% python3 -q
>>> import numpy as np
>>> import numpy.linalg as la
>>> np.set_printoptions(precision=1, suppress=True, linewidth=200)
>>> rnd = lambda a: np.round(a, 1) + 0
>>> F = np.loadtxt("m.csv", delimiter=",")
>>> F
array([[  3.7,  -4.5,  -8.9,   7.6,   0.8,   4.5,   1.5,  -4.4,  -9.4,  -7.4,  10. ,   1.3],
       [  4. ,  -5.6, -11.7,   9.8,   1.1,   5.4,   1.1,  -5.8, -12. ,  -9.6,  12.6,   1.6],
       [  3.6,  -5. ,  -8.3,   7.4,   0.9,   4.5,   1. ,  -4.7,  -8.7,  -7. ,   9.5,   1.5],
       [ -0.3,   0.3,   0.5,  -1. ,   0. ,  -0.3,  -0.2,   0.9,   0.3,   0.5,  -0.5,   0.3],
       [ -0.4,   0. ,   1.3,  -1.1,  -0.5,   0.2,  -0.1,   0. ,   0.8,   0.8,  -1. ,  -0.6],
       [  3.2,  -3.9,  -8.5,   6.3,   1. ,   3.8,   1.5,  -3.3,  -7.9,  -7.1,   8.6,   0.9],
       [ -0.8,   1. ,   1. ,  -0.8,  -0.1,  -0.5,  -0.2,   0.4,   1.8,   1.1,  -1.8,  -0.4],
       [  0.6,  -1.6,  -2.1,   1.8,   0.9,   1.6,   0.4,  -1.4,  -2.5,  -2. ,   3.5,   0.3],
       [ -0.3,   0.6,   0.7,  -0.8,  -0.5,  -0.4,   0.3,   0.2,   0.9,   1.3,  -1.2,  -0.5],
       [  5.4,  -7.3, -14.4,  12.4,   1.7,   7. ,   1.7,  -7.6, -14.5, -12.7,  15.9,   1.9],
       [ -5.3,   7.1,  14.1, -12.7,  -1.1,  -7.2,  -2.1,   7.4,  13.9,  12.7, -15.9,  -1.7],
       [  0.9,  -0.6,  -1.6,   1.7,  -0.2,   0.3,  -0.1,  -0.7,  -1.6,  -1.5,   1.9,   0.5],
       [  3.5,  -5.2,  -9.9,   9.2,   1.8,   4.6,   0.8,  -5.1, -10.2,  -8.9,  11.3,   1.5],
       [  3.2,  -4.6,  -9.2,   8.1,   1.2,   5.2,   0.9,  -4.8,  -9.3,  -8.6,  10.5,   1.6],
       [ -0.5,   1.3,   2.1,  -1.5,  -0.5,  -1. ,   0.2,   1.2,   2.3,   1.4,  -1.9,   0. ],
       [ -3.2,   4.7,   8.6,  -8.1,  -0.8,  -4.8,  -1.5,   4.2,   9.3,   8. , -10. ,  -1.3],
       [  2.7,  -3.8,  -7. ,   6.6,   1.1,   3.3,   0.7,  -3.7,  -7.3,  -6.5,   8.2,   0.9],
       [ -3.1,   4.5,   8.9,  -8.1,  -1.2,  -4.8,  -1.7,   4.6,   8.7,   7.9, -10.5,  -0.6],
       [  2.5,  -3.3,  -6.7,   5.7,   0.5,   3.1,   0.5,  -2.9,  -6.8,  -5.4,   7.8,   0.2]])
>>> q, evecs = la.qr(F[:, :6])[0], la.qr(F[:, 6:])[0]
>>> s = la.svd(q.T @ evecs, compute_uv=False)
>>> (s > 0.9).sum()
np.int64(1)
>>> def softmax(z):
...     e = np.exp(z - z.max(axis=-1, keepdims=True))
...     return e / e.sum(axis=-1, keepdims=True)
... 
>>> rnd(softmax(F).sum(axis=1))
array([1., 1., 1., 1., 1., 1., 1., 1., 1., 1., 1., 1., 1., 1., 1., 1., 1., 1., 1.])
>>> rnd(softmax(F[17]))
array([0. , 0. , 0.5, 0. , 0. , 0. , 0. , 0. , 0.4, 0.2, 0. , 0. ])
>>> rnd(softmax(10 * F[17]))
array([0. , 0. , 0.9, 0. , 0. , 0. , 0. , 0. , 0.1, 0. , 0. , 0. ])
>>> att = F @ F.T / np.sqrt(12)
>>> softmax(att)[17] @ F
array([ -5.3,   7.1,  14.1, -12.7,  -1.1,  -7.2,  -2.1,   7.4,  13.9,  12.7, -15.9,  -1.7])
>>> round(np.log10(la.cond(F)))
2
>>> rnd(np.abs(la.svd(F)[2][-1]))
array([0.5, 0.6, 0.2, 0. , 0.3, 0.3, 0.1, 0. , 0.2, 0. , 0.1, 0.2])
>>> la.cond(F) > 100
np.True_
>>> [round(float(x), 1) for x in la.svd(F, compute_uv=False)[:3]]
[83.6, 1.9, 1.8]
>>> T = F.reshape(19, 2, -1)
>>> T[:, 0]
array([[  3.7,  -4.5,  -8.9,   7.6,   0.8,   4.5],
       [  4. ,  -5.6, -11.7,   9.8,   1.1,   5.4],
       [  3.6,  -5. ,  -8.3,   7.4,   0.9,   4.5],
       [ -0.3,   0.3,   0.5,  -1. ,   0. ,  -0.3],
       [ -0.4,   0. ,   1.3,  -1.1,  -0.5,   0.2],
       [  3.2,  -3.9,  -8.5,   6.3,   1. ,   3.8],
       [ -0.8,   1. ,   1. ,  -0.8,  -0.1,  -0.5],
       [  0.6,  -1.6,  -2.1,   1.8,   0.9,   1.6],
       [ -0.3,   0.6,   0.7,  -0.8,  -0.5,  -0.4],
       [  5.4,  -7.3, -14.4,  12.4,   1.7,   7. ],
       [ -5.3,   7.1,  14.1, -12.7,  -1.1,  -7.2],
       [  0.9,  -0.6,  -1.6,   1.7,  -0.2,   0.3],
       [  3.5,  -5.2,  -9.9,   9.2,   1.8,   4.6],
       [  3.2,  -4.6,  -9.2,   8.1,   1.2,   5.2],
       [ -0.5,   1.3,   2.1,  -1.5,  -0.5,  -1. ],
       [ -3.2,   4.7,   8.6,  -8.1,  -0.8,  -4.8],
       [  2.7,  -3.8,  -7. ,   6.6,   1.1,   3.3],
       [ -3.1,   4.5,   8.9,  -8.1,  -1.2,  -4.8],
       [  2.5,  -3.3,  -6.7,   5.7,   0.5,   3.1]])
>>> x0 = np.array([3, 4, 0, 7, 2, 0, 1, 6, 7, 6, 2, 9])
>>> rhs = F @ x0
>>> rnd(la.lstsq(F, rhs)[0])
array([3., 4., 0., 7., 2., 0., 1., 6., 7., 6., 2., 9.])
>>> rnd(rhs)
array([-55.5, -75.3, -53.2,   5.3,  -7. , -50.8,  10. , -18. ,   3.6, -95.5,  90.1,  -4.4, -60.8, -58.9,  20.3,  56. , -45.8,  57.4, -44.3])
>>> rng = np.random.default_rng(951)
>>> rhs = rhs + 0.1 * rng.normal(size=19)
>>> rnd(rhs)
array([-55.5, -75.4, -53. ,   5.3,  -6.9, -50.8,  10. , -18. ,   3.6, -95.4,  90.1,  -4.6, -60.9, -59. ,  20.3,  55.9, -45.8,  57.4, -44.4])
>>> b, *_ = la.lstsq(F, rhs)
>>> [round(float(la.norm(la.solve(F.T @ F + lam * np.eye(12), F.T @ rhs))), 2) for lam in (0, 1, 10, 100)]
[16.81, 8.55, 3.35, 2.64]
>>> rnd(la.norm(rhs - F @ b))
np.float64(0.2)
>>> rnd(b)
array([3. , 3.8, 0. , 7. , 2.1, 0. , 1.1, 6. , 7. , 6. , 1.9, 9. ])
>>> m1 = np.loadtxt("test6.csv", delimiter=",")
>>> m1
array([[ 5., -3.,  0.,  0.,  0.,  0.,  0.,  0.,  0.,  0.,  0.,  0.],
       [-3.,  3., -3.,  0.,  0.,  0.,  0.,  0.,  0.,  0.,  0.,  0.],
       [ 0., -3.,  0., -3.,  0.,  0.,  0.,  0.,  0.,  0.,  0.,  0.],
       [ 0.,  0., -3.,  5., -3.,  0.,  0.,  0.,  0.,  0.,  0.,  0.],
       [ 0.,  0.,  0., -3.,  3., -3.,  0.,  0.,  0.,  0.,  0.,  0.],
       [ 0.,  0.,  0.,  0., -3.,  2., -3.,  0.,  0.,  0.,  0.,  0.],
       [ 0.,  0.,  0.,  0.,  0., -3.,  0., -3.,  0.,  0.,  0.,  0.],
       [ 0.,  0.,  0.,  0.,  0.,  0., -3.,  4., -3.,  0.,  0.,  0.],
       [ 0.,  0.,  0.,  0.,  0.,  0.,  0., -3.,  2., -3.,  0.,  0.],
       [ 0.,  0.,  0.,  0.,  0.,  0.,  0.,  0., -3.,  2., -3.,  0.],
       [ 0.,  0.,  0.,  0.,  0.,  0.,  0.,  0.,  0., -3.,  5., -3.],
       [ 0.,  0.,  0.,  0.,  0.,  0.,  0.,  0.,  0.,  0., -3.,  4.]])
>>> u = np.array([8, 1, 0])
>>> np.convolve(m1[2], u)
array([  0., -24.,  -3., -24.,  -3.,   0.,   0.,   0.,   0.,   0.,   0.,   0.,   0.,   0.])
>>> np.correlate(m1[2], m1[10], "full")
array([  0.,   9., -15.,  18., -15.,   9.,   0.,   0.,   0.,   0.,   0.,   0.,   0.,   0.,   0.,   0.,   0.,   0.,   0.,   0.,   0.,   0.,   0.])
>>> np.cross(m1[2, :3], m1[10, :3])
array([-0.,  0.,  0.])
>>> np.array([np.convolve(row, u, "same") for row in m1])
array([[-19.,  -3.,   0.,   0.,   0.,   0.,   0.,   0.,   0.,   0.,   0.,   0.],
       [ 21., -21.,  -3.,   0.,   0.,   0.,   0.,   0.,   0.,   0.,   0.,   0.],
       [-24.,  -3., -24.,  -3.,   0.,   0.,   0.,   0.,   0.,   0.,   0.,   0.],
       [  0., -24.,  37., -19.,  -3.,   0.,   0.,   0.,   0.,   0.,   0.,   0.],
       [  0.,   0., -24.,  21., -21.,  -3.,   0.,   0.,   0.,   0.,   0.,   0.],
       [  0.,   0.,   0., -24.,  13., -22.,  -3.,   0.,   0.,   0.,   0.,   0.],
       [  0.,   0.,   0.,   0., -24.,  -3., -24.,  -3.,   0.,   0.,   0.,   0.],
       [  0.,   0.,   0.,   0.,   0., -24.,  29., -20.,  -3.,   0.,   0.,   0.],
       [  0.,   0.,   0.,   0.,   0.,   0., -24.,  13., -22.,  -3.,   0.,   0.],
       [  0.,   0.,   0.,   0.,   0.,   0.,   0., -24.,  13., -22.,  -3.,   0.],
       [  0.,   0.,   0.,   0.,   0.,   0.,   0.,   0., -24.,  37., -19.,  -3.],
       [  0.,   0.,   0.,   0.,   0.,   0.,   0.,   0.,   0., -24.,  29.,   4.]])
>>> np.polyval(u, m1[2])
array([ 0., 69.,  0., 69.,  0.,  0.,  0.,  0.,  0.,  0.,  0.,  0.])
